In [1]: import numpy as np

In [2]: import numpy.linalg as la

In [3]: np.set_printoptions(precision=4, suppress=True, linewidth=100, sign=" ")

In [4]: tidy = lambda a: np.round(a, 4) + 0

In [5]: m1 = np.load("out5.npy")

In [6]: tidy(m1)
Out[6]: 
array([[  2.041 ,  -9.7654, -11.7515,   5.8481],
       [  2.1309,  -9.2315, -11.185 ,   5.5017],
       [  2.3057,  -8.0893,  -9.9685,   4.7573],
       [  2.5789,  -5.5814,  -7.267 ,   3.1035],
       [  2.5796,  -5.5706,  -7.2552,   3.0963],
       [  2.6202,  -4.7924,  -6.4043,   2.5767],
       [  2.5682,  -2.8931,  -4.2826,   1.293 ],
       [  2.3754,  -1.8551,  -3.0712,   0.5823],
       [  2.2503,  -1.4853,  -2.6209,   0.3289],
       [  2.1411,  -1.2428,  -2.3162,   0.1635],
       [  2.061 ,  -1.0969,  -2.1279,   0.0649],
       [  1.474 ,  -0.4814,  -1.2404,  -0.3217],
       [  1.266 ,  -0.3733,  -1.0428,  -0.3694],
       [  1.1198,  -0.3172,  -0.924 ,  -0.3834],
       [  0.6658,  -0.2097,  -0.6143,  -0.3384],
       [  0.1659,  -0.1023,  -0.2352,  -0.1306],
       [ -0.0326,   0.0377,   0.0729,   0.0351],
       [ -0.0827,   0.1319,   0.2386,   0.1055],
       [  0.0409,   1.0222,   1.4684,   0.3574],
       [  0.0746,   1.1168,   1.5861,   0.366 ],
       [  0.2915,   1.6512,   2.2327,   0.3849],
       [  1.4473,   3.9748,   4.8744,   0.1715],
       [  2.7062,   6.2813,   7.3891,  -0.2517],
       [  4.9299,  10.2223,  11.5898,  -1.1898],
       [  5.7853,  11.7203,  13.1686,  -1.5899],
       [  7.2983,  14.359 ,  15.9344,  -2.3345],
       [  7.7042,  15.0655,  16.6722,  -2.5411],
       [  8.8938,  17.1336,  18.8268,  -3.1605],
       [ 10.976 ,  20.7496,  22.5783,  -4.2873]])

In [7]: Z = m1[[5, 27]].astype(float)

In [8]: for _ in range(3):
   ...:     idx = la.norm(m1[:, None] - Z, axis=-1).argmin(axis=1)
   ...:     Z = np.array([m1[idx == j].mean(axis=0) for j in range(2)])
   ...: 

In [9]: idx
Out[9]: 
array([ 0,  0,  0,  0,  0,  0,  0,  0,  0,  0,  0,  0,  0,  0,  0,  0,  0,  0,  0,  0,  0,  0,  1,
        1,  1,  1,  1,  1,  1])

In [10]: tidy(Z[1] - Z[0])
Out[10]: array([ 5.4408, 15.6998, 17.9762, -3.4296])

In [11]: tidy(Z)
Out[11]: 
array([[ 1.4583, -2.0524, -2.8106,  1.236 ],
       [ 6.8991, 13.6474, 15.1656, -2.1935]])

In [12]: out = np.array([[1, 3], [1, 3], [0, 0], [2, 2]])

In [13]: la.matrix_rank(m1 @ out)
Out[13]: np.int64(2)

In [14]: tidy(np.einsum("ij->j", m1))
Out[14]: array([ 80.3765,  50.3784,  44.3252,  11.8381])

In [15]: D = la.norm(m1[:, None] - m1[None], axis=-1)

In [16]: tidy(D[:5, :5])
Out[16]: 
array([[ 0.    ,  0.8567,  2.6923,  6.7408,  6.7583],
       [ 0.8567,  0.    ,  1.8356,  5.8843,  5.9019],
       [ 2.6923,  1.8356,  0.    ,  4.0493,  4.0669],
       [ 6.7408,  5.8843,  4.0493,  0.    ,  0.0176],
       [ 6.7583,  5.9019,  4.0669,  0.0176,  0.    ]])

In [17]: D.mean(axis=1).argmax()
Out[17]: np.int64(28)

In [18]: np.unravel_index(D.round(6).argmax(), D.shape)
Out[18]: (np.int64(0), np.int64(28))

In [19]: D.shape
Out[19]: (29, 29)

In [20]: (D + 1e9 * np.eye(29)).round(6).argmin(axis=1)
Out[20]: 
array([  1,   0,   1,   4,   3,   4,   7,   8,   9,  10,   9,  12,  13,  12,  13,  16,  17,  16,
        19,  18,  19,  22,  21,  24,  23,  26,  25,  26,  27])

In [21]: K = np.load("dump.npy")

In [22]: K
Out[22]: 
array([[ 6.0009,  4.0695, -2.2589, -5.7718,  3.0021],
       [ 2.0087,  4.9715, -4.94  ,  5.4076, -4.1957],
       [-0.5496,  7.7234, -3.5875, -0.1084, -5.212 ],
       [-0.1433,  3.3639, -0.8952, -7.293 , -5.8885],
       [ 4.9977, -5.3048,  5.6344, -0.6694,  3.8323],
       [-5.867 , -2.1764, -6.7612,  2.6382,  2.858 ],
       [ 1.3559, -4.0034, -5.5156,  2.2247,  6.8384],
       [-5.4903,  0.7267, -4.8553, -1.7582,  6.5317],
       [-6.9716, -2.9464, -3.086 ,  5.1202, -2.6411],
       [-4.3612, -6.5074,  6.093 ,  0.966 , -0.7587],
       [ 1.5007, -6.5256, -1.0745, -5.1316,  5.2608],
       [ 8.2077,  1.3753, -4.6108,  3.0772,  0.12  ],
       [ 7.8359, -3.0285, -4.4958, -2.6345,  1.508 ],
       [ 4.388 ,  1.715 , -0.6815,  7.8603,  3.9442],
       [ 3.4037,  3.8907, -3.3555,  0.3549,  7.8671],
       [ 4.133 , -7.9662,  3.0631, -2.0878, -2.3911],
       [ 0.7315,  4.1976,  1.7385, -7.4394, -4.8454],
       [ 2.1061,  0.4534, -1.9288,  7.8891, -5.4222],
       [ 8.1953,  0.1772, -4.2353, -3.8068, -0.613 ],
       [-4.3505, -3.004 ,  7.0278,  4.3003,  2.0412],
       [-6.4223,  3.0553, -1.2528, -6.0142,  3.4174],
       [ 3.6971, -4.3887,  3.913 , -5.1422,  5.0315],
       [ 4.2787, -0.2693, -7.2044,  5.3985, -0.7567],
       [-3.1882, -0.7166,  1.6688,  9.2591, -0.8979],
       [-4.8746, -0.1881,  4.7413,  6.3163,  3.7185],
       [ 5.0485,  4.3246, -3.1429, -1.1921, -6.6717],
       [-6.5821, -1.5721, -1.4205,  7.1956, -0.64  ],
       [ 0.2878,  4.0372,  8.1194,  4.1153,  0.8704],
       [ 2.6775, -1.2712,  5.1338,  5.9385, -5.44  ],
       [-1.8757,  1.2653, -5.8828,  1.83  ,  7.5448]])

In [23]: out = np.c_[K[:, :3] @ np.array([[0, 0, 1], [-1, -1, 0], [-2, 2, -1]]), np.array([0, 1, 0, 0, 1, 2, 1, 1, 0, 1, 2, 1, 0, 1, 2, 2, 2, 2, 0, 1, 0, 1, 2, 2, 0, 2, 1, 2, 1, 2])]

In [24]: tidy(out)
Out[24]: 
array([[  0.4483,  -8.5873,   8.2598,   0.    ],
       [  4.9085, -14.8515,   6.9487,   1.    ],
       [ -0.5484, -14.8984,   3.0379,   0.    ],
       [ -1.5735,  -5.1543,   0.7519,   0.    ],
       [ -5.964 ,  16.5736,  -0.6367,   1.    ],
       [ 15.6988, -11.346 ,   0.8942,   2.    ],
       [ 15.0346,  -7.0278,   6.8715,   1.    ],
       [  8.9839, -10.4373,  -0.635 ,   1.    ],
       [  9.1184,  -3.2256,  -3.8856,   0.    ],
       [ -5.6786,  18.6934, -10.4542,   1.    ],
       [  8.6746,   4.3766,   2.5752,   2.    ],
       [  7.8463, -10.5969,  12.8185,   1.    ],
       [ 12.0201,  -5.9631,  12.3317,   0.    ],
       [ -0.352 ,  -3.078 ,   5.0695,   1.    ],
       [  2.8203, -10.6017,   6.7592,   2.    ],
       [  1.84  ,  14.0924,   1.0699,   2.    ],
       [ -7.6746,  -0.7206,  -1.007 ,   2.    ],
       [  3.4042,  -4.311 ,   4.0349,   2.    ],
       [  8.2934,  -8.6478,  12.4306,   0.    ],
       [-11.0516,  17.0596, -11.3783,   1.    ],
       [ -0.5497,  -5.5609,  -5.1695,   0.    ],
       [ -3.4373,  12.2147,  -0.2159,   1.    ],
       [ 14.6781, -14.1395,  11.4831,   2.    ],
       [ -2.621 ,   4.0542,  -4.857 ,   2.    ],
       [ -9.2945,   9.6707,  -9.6159,   0.    ],
       [  1.9612, -10.6104,   8.1914,   2.    ],
       [  4.4131,  -1.2689,  -5.1616,   1.    ],
       [-20.276 ,  12.2016,  -7.8316,   2.    ],
       [ -8.9964,  11.5388,  -2.4563,   1.    ],
       [ 10.5003, -13.0309,   4.0071,   2.    ]])

In [25]: la.matrix_rank(out)
Out[25]: np.int64(4)

In [26]: la.matrix_rank(np.c_[K, out])
Out[26]: np.int64(6)

In [27]: tidy(la.norm(la.qr(K)[0].T @ out, axis=0) ** 2 / ((out ** 2).sum(axis=0) + 1e-12))
Out[27]: array([ 1.   ,  1.   ,  1.   ,  0.178])

In [28]: tidy(la.norm(out - K @ la.lstsq(K, out)[0], axis=0))
Out[28]: array([ 0.   ,  0.   ,  0.   ,  6.724])

In [29]: idx = out[:, 2] > np.median(out[:, 2])

In [30]: r0 = out[idx].mean(axis=0) - out[~idx].mean(axis=0)

In [31]: idx.astype(int)
Out[31]: 
array([ 1,  1,  1,  0,  0,  0,  1,  0,  0,  0,  1,  1,  1,  1,  1,  1,  0,  1,  1,  0,  0,  0,  1,
        0,  0,  1,  0,  0,  0,  1])

In [32]: np.argsort(-np.abs(r0).round(6), kind="stable")
Out[32]: array([ 1,  2,  0,  3])

In [33]: tidy(r0)
Out[33]: array([  8.6955, -11.4779,  11.1698,   0.2   ])

In [34]: proj = K @ la.solve(K.T @ K, K.T)

In [35]: tidy(np.trace(proj))
Out[35]: np.float64(5.0)

In [36]: np.allclose(proj @ proj, proj)
Out[36]: True
